$ python -q
>>> import numpy as np
>>> np.set_printoptions(precision=2, suppress=True, linewidth=120)
>>> F = np.array([[0, 2, -2, 0, 1, -2, -1],
...     [2, 2, 1, 2, -1, -2, 0],
...     [1, -2, 20, 0, -2, -2, 2],
...     [2, 0, -1, 60, -1, 2, 1],
...     [2, 1, -2, -2, 0, 2, -1],
...     [1, -2, -1, 0, -1, -2, -1],
...     [-1, 1, 2, 2, 2, -2, 42]])
>>> Q, vecs = np.linalg.qr(F[:, :4])[0], np.linalg.qr(F[:, 4:])[0]
>>> s = np.linalg.svd(Q.T @ vecs, compute_uv=False)
>>> (s > 0.9).sum()
np.int64(1)
>>> rng = np.random.default_rng(5884)
>>> labels = rng.permutation(7)
>>> A2 = F[:, labels] * rng.choice([-1, 1], 7)
>>> A2
array([[ -2,   1,   1,  -2,   0,  -2,   0],
       [ -2,  -1,   0,  -2,   2,   1,   2],
       [ -2,  -2,  -2,   2,   1,  20,   0],
       [  2,  -1,  -1,   0,   2,  -1,  60],
       [  2,   0,   1,  -1,   2,  -2,  -2],
       [ -2,  -1,   1,   2,   1,  -1,   0],
       [ -2,   2, -42,  -1,  -1,   2,   2]])
>>> U, _, VT = np.linalg.svd(F.T @ A2)
>>> np.round(np.linalg.lstsq(F, A2)[0], 2) + 0
array([[ 0.,  0.,  0.,  0.,  1.,  0.,  0.],
       [ 0.,  0.,  0., -1.,  0.,  0.,  0.],
       [ 0.,  0.,  0.,  0.,  0.,  1.,  0.],
       [ 0.,  0.,  0.,  0.,  0.,  0.,  1.],
       [ 0.,  1.,  0.,  0.,  0.,  0.,  0.],
       [ 1.,  0.,  0.,  0.,  0.,  0.,  0.],
       [ 0.,  0., -1.,  0.,  0.,  0.,  0.]])
>>> np.round(U @ VT, 2) + 0
array([[ 0.,  0.,  0.,  0.,  1.,  0.,  0.],
       [ 0.,  0.,  0., -1.,  0.,  0.,  0.],
       [ 0.,  0.,  0.,  0.,  0.,  1.,  0.],
       [ 0.,  0.,  0.,  0.,  0.,  0.,  1.],
       [ 0.,  1.,  0.,  0.,  0.,  0.,  0.],
       [ 1.,  0.,  0.,  0.,  0.,  0.,  0.],
       [ 0.,  0., -1.,  0.,  0.,  0.,  0.]])
>>> print(labels)
[5 4 6 1 0 2 3]
